% python3 -q
>>> import numpy as np
>>> from numpy import linalg as LA
>>> np.set_printoptions(precision=2, suppress=True, linewidth=120, legacy="1.25")
>>> rd = lambda a: np.round(a, 2) + 0
>>> A2 = np.array([[0, 2], [3, 1]])
>>> C = np.array([[1, 3, 0], [0, 2, 3], [0, 0, 1]])
>>> F = np.kron(A2, C)
>>> F
array([[0, 0, 0, 2, 6, 0],
       [0, 0, 0, 0, 4, 6],
       [0, 0, 0, 0, 0, 2],
       [3, 9, 0, 1, 3, 0],
       [0, 6, 9, 0, 2, 3],
       [0, 0, 3, 0, 0, 1]])
>>> np.diff(F, axis=0)
array([[ 0,  0,  0, -2, -2,  6],
       [ 0,  0,  0,  0, -4, -4],
       [ 3,  9,  0,  1,  3, -2],
       [-3, -3,  9, -1, -1,  3],
       [ 0, -6, -6,  0, -2, -2]])
>>> np.zeros(6, 6)
Traceback (most recent call last):
  File "<python-input-9>", line 1, in <module>
    np.zeros(6, 6)
    ~~~~~~~~^^^^^^
TypeError: Cannot interpret '6' as a data type
>>> F.sum(axis=0)
array([ 3, 15, 12,  3, 15, 12])
>>> F[:, 6]
Traceback (most recent call last):
  File "<python-input-11>", line 1, in <module>
    F[:, 6]
    ~^^^^^^
IndexError: index 6 is out of bounds for axis 1 with size 6
>>> LA.matrix_rank(F)
6
>>> f = np.array([0, 0])
>>> np.polyval(f, F[4])
array([0, 0, 0, 0, 0, 0])
>>> print(np.correlate(F[4], F[2], "full"))
[ 0 12 18  0  4  6  0  0  0  0  0]
>>> f, g = F[2], F[0]
>>> f @ g
0
>>> f @ f
4
>>> p = (f @ g) / (f @ f) * f
>>> LA.matrix_rank(np.outer(f, g))
1
>>> rd(LA.norm(f + g) ** 2 + LA.norm(f - g) ** 2)
88.0
>>> p
array([0., 0., 0., 0., 0., 0.])
>>> print(g - p)
[0. 0. 0. 2. 6. 0.]
>>> np.outer(f, g)
array([[ 0,  0,  0,  0,  0,  0],
       [ 0,  0,  0,  0,  0,  0],
       [ 0,  0,  0,  0,  0,  0],
       [ 0,  0,  0,  0,  0,  0],
       [ 0,  0,  0,  0,  0,  0],
       [ 0,  0,  0,  4, 12,  0]])
>>> f = np.array([1, 0, -4, 0, 4, -1, -2])
>>> rng = np.random.default_rng(325)
>>> data = np.outer(rng.normal(size=16), f) + 0.05 * rng.normal(size=(16, 7))
>>> rd(data)
array([[ -0.84,  -0.03,   3.04,  -0.03,  -2.98,   0.77,   1.45],
       [ -0.07,  -0.09,   0.28,   0.02,  -0.22,   0.03,   0.16],
       [  0.27,   0.02,  -1.26,   0.09,   1.28,  -0.35,  -0.69],
       [  0.15,  -0.07,  -0.8 ,  -0.03,   0.79,  -0.17,  -0.39],
       [  0.5 ,  -0.02,  -2.07,   0.01,   2.07,  -0.5 ,  -1.05],
       [ -1.7 ,   0.05,   7.06,   0.07,  -7.02,   1.75,   3.53],
       [  2.76,  -0.07, -11.17,  -0.05,  11.24,  -2.76,  -5.54],
       [  0.09,  -0.06,  -0.52,   0.05,   0.49,  -0.05,  -0.24],
       [ -2.01,  -0.03,   7.86,  -0.09,  -7.82,   2.  ,   3.95],
       [ -0.2 ,  -0.07,   0.73,   0.02,  -0.75,   0.17,   0.34],
       [  0.06,   0.  ,  -0.12,  -0.02,   0.02,  -0.04,  -0.05],
       [ -1.21,   0.06,   4.67,   0.  ,  -4.64,   1.14,   2.36],
       [ -0.88,  -0.05,   3.47,  -0.03,  -3.38,   0.82,   1.67],
       [ -2.38,  -0.04,   9.43,   0.02,  -9.42,   2.41,   4.74],
       [  1.03,  -0.05,  -4.33,  -0.05,   4.26,  -1.14,  -2.14],
       [  1.42,  -0.09,  -5.43,   0.07,   5.43,  -1.33,  -2.77]])
>>> vec = np.array([1, 3, 0, 3, 0, 3, 0])
>>> y = data @ vec
>>> print(rd(LA.solve(data.T @ data, data.T @ y)))
[1. 3. 0. 3. 0. 3. 0.]
>>> y = y + 0.05 * rng.normal(size=16)
>>> print(rd(y))
[ 1.21 -0.11 -0.46 -0.64 -1.1   3.97 -5.87  0.04  3.63  0.15 -0.11  2.41  1.37  4.77 -2.68 -2.6 ]
>>> c, *_ = LA.lstsq(data, y)
>>> print(c.round())
[ 1.  3. -0.  3.  0.  3.  1.]
>>> print(rd(data.T @ (y - data @ c)))
[0. 0. 0. 0. 0. 0. 0.]
>>> [round(float(LA.norm(LA.solve(data.T @ data + lam * np.eye(7), data.T @ y))), 2) for lam in (0, 1, 10, 100)]
[5.26, 0.4, 0.33, 0.3]
>>> idx = rng.permutation(6)
>>> A2 = F[:, idx] * rng.choice([-1, 1], 6)
>>> print(A2)
[[ 0  0  0  6  2  0]
 [ 0  0 -6  4  0  0]
 [ 0  0 -2  0  0  0]
 [ 9  0  0  3  1 -3]
 [ 6 -9 -3  2  0  0]
 [ 0 -3 -1  0  0  0]]
>>> U, _, vt = LA.svd(F.T @ A2)
>>> rd(U @ vt)
array([[ 0.,  0.,  0.,  0.,  0., -1.],
       [ 1.,  0.,  0.,  0.,  0.,  0.],
       [ 0., -1.,  0.,  0.,  0.,  0.],
       [ 0.,  0.,  0.,  0.,  1.,  0.],
       [ 0.,  0.,  0.,  1.,  0.,  0.],
       [ 0.,  0., -1.,  0.,  0.,  0.]])
>>> vec = np.array([1, 9, 6, 1, 8, 1])
>>> F * vec
array([[ 0,  0,  0,  2, 48,  0],
       [ 0,  0,  0,  0, 32,  6],
       [ 0,  0,  0,  0,  0,  2],
       [ 3, 81,  0,  1, 24,  0],
       [ 0, 54, 54,  0, 16,  3],
       [ 0,  0, 18,  0,  0,  1]])
>>> (F @ vec).argmax()
4
>>> LA.norm(F @ vec) <= LA.norm(F, 2) * LA.norm(vec) + 1e-9
True
>>> print(F @ (2 * vec))
[100  76   4 218 254  38]
>>> F @ np.ones(6)
array([ 8., 10.,  2., 16., 20.,  4.])
>>> (F * vec).sum(axis=1)
array([ 50,  38,   2, 109, 127,  19])
>>> rd(data.sum(axis=1))
array([ 1.37,  0.11, -0.63, -0.52, -1.06,  3.76, -5.58, -0.23,  3.85,  0.24, -0.15,  2.38,  1.61,  4.76, -2.42, -2.71])
>>> np.zeros(16, 7)
Traceback (most recent call last):
  File "<python-input-51>", line 1, in <module>
    np.zeros(16, 7)
    ~~~~~~~~^^^^^^^
TypeError: Cannot interpret '7' as a data type
>>> LA.rank(data)
Traceback (most recent call last):
  File "<python-input-52>", line 1, in <module>
    LA.rank(data)
    ^^^^^^^
AttributeError: module 'numpy.linalg' has no attribute 'rank'
>>> data[:, 7]
Traceback (most recent call last):
  File "<python-input-53>", line 1, in <module>
    data[:, 7]
    ~~~~^^^^^^
IndexError: index 7 is out of bounds for axis 1 with size 7
>>> np.count_nonzero(data)
112
>>> U, sv, vt = LA.svd(data)
>>> np.argmax(sv[:-1] / (sv[1:] + 1e-6)) + 1
1
>>> A2 = U[:, :1] @ np.diag(sv[:1]) @ vt[:1]
>>> print(LA.matrix_rank(data, rtol=0.05))
1
>>> rd(LA.norm(data - A2) / LA.norm(data))
0.01
>>> rd(np.abs(data - A2).max())
0.1
>>> A2 = np.array([[-1, 2, -2], [2, -3, -3], [-3, 0, 0], [-3, 0, -3]])
>>> C = np.array([[0, 2, 1, 1, -1, 1, -1, 1, -2],
...     [-1, -1, 2, 0, 2, -1, 1, 2, 1],
...     [1, 0, 2, 1, 2, -2, -2, -2, -2]])
>>> E = A2 @ C
>>> E
array([[ -4,  -4,  -1,  -3,   1,   1,   7,   7,   8],
       [  0,   7, -10,  -1, -14,  11,   1,   2,  -1],
       [  0,  -6,  -3,  -3,   3,  -3,   3,  -3,   6],
       [ -3,  -6,  -9,  -6,  -3,   3,   9,   3,  12]])
>>> vec = np.array([2, 0, -1, 0, 0, -1, 0, 3, -2])
>>> np.sign((E @ vec).round(6))
array([-1,  1, -1, -1])
>>> vec @ E
Traceback (most recent call last):
  File "<python-input-67>", line 1, in <module>
    vec @ E
    ~~~~^~~
ValueError: matmul: Input operand 1 has a mismatch in its core dimension 0, with gufunc signature (n?,k),(k,m?)->(n?,m?) (size 4 is different from 9)
